$ python3 -q
>>> import numpy as np
>>> from numpy import linalg as LA
>>> np.set_printoptions(precision=3, suppress=True, linewidth=120)
>>> M = np.load("sample8.npy")
>>> print(M)
[[ 3 -4  1 -1 -4 -4 -2  3 -1]
 [-1  3 -4  1 -1 -4 -4 -2  3]
 [ 3 -1  3 -4  1 -1 -4 -4 -2]
 [-2  3 -1  3 -4  1 -1 -4 -4]
 [-4 -2  3 -1  3 -4  1 -1 -4]
 [-4 -4 -2  3 -1  3 -4  1 -1]
 [-1 -4 -4 -2  3 -1  3 -4  1]
 [ 1 -1 -4 -4 -2  3 -1  3 -4]
 [-4  1 -1 -4 -4 -2  3 -1  3]]
>>> print(round(LA.norm(M[3], 1), 3), round(LA.norm(M[3], np.inf), 3))
23.0 4.0
>>> print(round(LA.norm(M) ** 2 / LA.norm(M, 2) ** 2, 3))
5.498
>>> print(LA.norm(M, axis=0))
[8.544 8.544 8.544 8.544 8.544 8.544 8.544 8.544 8.544]
>>> print(LA.norm(M, axis=1).argmax())
0
>>> print(LA.norm(M, axis=1))
[8.544 8.544 8.544 8.544 8.544 8.544 8.544 8.544 8.544]
>>> print(round(float(LA.norm(M[3] - M[4])), 3))
12.166
>>> print((M @ M)[0])
[ 59   0  16 -26 -19  19   7  35 -10]
>>> print(M @ np.ones(9))
[-9. -9. -9. -9. -9. -9. -9. -9. -9.]
>>> print(M @ (-1.0) ** np.arange(9))
[  3.  -5.  11. -15.   7. -15.  13. -11.   3.]
>>> out = np.array([[-1, 0, 2],
...     [0, 1, -2],
...     [-1, 0, -3],
...     [1, -1, -3],
...     [3, -2, 1],
...     [1, -2, 3],
...     [1, -1, -1],
...     [-3, -2, 1],
...     [0, 1, -3]])
>>> print(np.einsum("ij,ij->i", M, M))
[73 73 73 73 73 73 73 73 73]
>>> print(LA.matrix_rank(np.vstack([M, out.T])))
9
>>> print(np.einsum("ij->j", M))
[-9 -9 -9 -9 -9 -9 -9 -9 -9]
>>> print(out.T @ M.T)
[[-32   1   0   6   9   2  26 -14  -7]
 [  8  23  13  11  -2 -10   0  -8  19]
 [  6 -19  15  -8  -9  13  14  51 -18]]
>>> print(LA.matrix_rank(M @ out))
3
>>> x = np.array([3, 2, 2, 2, 0, 2, 1, 2, 2])
>>> y = M @ x
>>> print(y)
[ -5 -13 -13 -11 -29 -16 -28 -12 -17]
>>> print(np.round(LA.solve(M, M[:, 5]), 3) + 0)
[0. 0. 0. 0. 0. 1. 0. 0. 0.]
>>> print(np.round(LA.solve(M, 4 * y), 3) + 0)
[12.  8.  8.  8.  0.  8.  4.  8.  8.]
>>> x = np.array([3, 3, -2, 1, 3, -3, 0, -2, 3])
>>> h1 = np.maximum(M @ x, 0)
>>> print(np.tanh(M @ x))
[-1.     1.     0.999 -1.    -1.    -1.     1.    -1.    -1.   ]
>>> print(M * (h1 > 1e-9)[:, None])
[[ 0  0  0  0  0  0  0  0  0]
 [-1  3 -4  1 -1 -4 -4 -2  3]
 [ 3 -1  3 -4  1 -1 -4 -4 -2]
 [ 0  0  0  0  0  0  0  0  0]
 [ 0  0  0  0  0  0  0  0  0]
 [ 0  0  0  0  0  0  0  0  0]
 [-1 -4 -4 -2  3 -1  3 -4  1]
 [ 0  0  0  0  0  0  0  0  0]
 [ 0  0  0  0  0  0  0  0  0]]
>>> print(np.maximum(M @ (3 * x), 0))
[  0 111  12   0   0   0  42   0   0]
>>> data = np.array([[1, -2, 0, 1, 0, 0, -1],
...     [-1, -2, 1, -2, 1, -2, -2],
...     [-2, -1, -1, -1, -1, -1, 2],
...     [-2, -2, 1, 1, 0, -1, 1],
...     [2, 2, 2, 1, 1, -1, 2],
...     [-2, -1, -1, -1, -1, -1, 2]])
>>> rank = LA.matrix_rank(data)
>>> print(rank)
5
>>> ns = LA.svd(data)[2][rank:].T
>>> print([int(LA.matrix_rank(data[:, :j + 1])) for j in range(7)])
[1, 2, 3, 4, 5, 5, 5]
>>> print(LA.matrix_rank(data.T @ data), LA.matrix_rank(data @ data.T))
5 5
>>> sig = 20 * 0.9 ** np.arange(8)
>>> rng = np.random.default_rng(398412)
>>> F = rng.normal(size=(14, 8)) * rng.permutation(sig)
>>> print(F)
[[  5.871  -5.79   -4.048  -7.18  -15.598  -7.615  -6.419  35.303]
 [  5.584   2.383  -9.586 -11.223   6.387   4.03  -11.981  11.178]
 [ 19.697   2.557   3.061  -2.424  28.641  19.961  -8.32   -8.508]
 [-33.99  -30.472  21.585  -5.984  11.266   1.993 -11.291   7.811]
 [  4.696  -0.063   2.192   3.509   2.669  11.644   2.37  -26.387]
 [-18.243  -6.674   1.79    0.019  15.625  -0.116   3.23  -34.457]
 [  1.221  -8.769  17.905   4.4     4.338   0.612   4.487 -32.749]
 [ 29.666 -10.195  -0.108 -14.508 -12.697  -8.264 -21.002 -16.798]
 [ -2.56   -5.722   2.789  -2.363  10.945  11.845  10.574   4.216]
 [-22.403 -11.963 -14.534  -9.33  -15.084  11.315  19.55    7.036]
 [  0.652 -16.688 -17.391   2.146  -5.206  -5.458  -5.471   0.427]
 [-17.917  -7.208 -10.279 -10.509  -3.72    8.074   7.567 -12.585]
 [ -6.514  -6.13   -6.918  -3.094 -12.512 -11.784   8.525  12.675]
 [ 18.067   6.173  14.95   -8.773   1.297  12.737  -4.946  14.683]]
>>> x = np.array([1, 2, 1, 1, 2, 1, 2, -1])
>>> y = F @ x
>>> print(np.round(LA.pinv(F) @ F, 3) + 0)
[[1. 0. 0. 0. 0. 0. 0. 0.]
 [0. 1. 0. 0. 0. 0. 0. 0.]
 [0. 0. 1. 0. 0. 0. 0. 0.]
 [0. 0. 0. 1. 0. 0. 0. 0.]
 [0. 0. 0. 0. 1. 0. 0. 0.]
 [0. 0. 0. 0. 0. 1. 0. 0.]
 [0. 0. 0. 0. 0. 0. 1. 0.]
 [0. 0. 0. 0. 0. 0. 0. 1.]]
>>> y = y + 0.02 * rng.normal(size=14)
>>> print(y)
[-103.9    -28.774   94.538  -85.221   58.426   42.24    57.016  -64.216   37.124  -56.964  -75.234  -24.777  -61.217
   27.344]
>>> b, *_ = LA.lstsq(F, y)
>>> print([round(float(LA.norm(LA.solve(F.T @ F + lam * np.eye(8), F.T @ y))), 2) for lam in (0, 1, 10, 100)])
[4.12, 4.12, 4.1, 3.91]
>>> print(b)
[ 1.     2.     1.     1.     1.999  1.001  2.001 -1.   ]
>>> print(b.round())
[ 1.  2.  1.  1.  2.  1.  2. -1.]
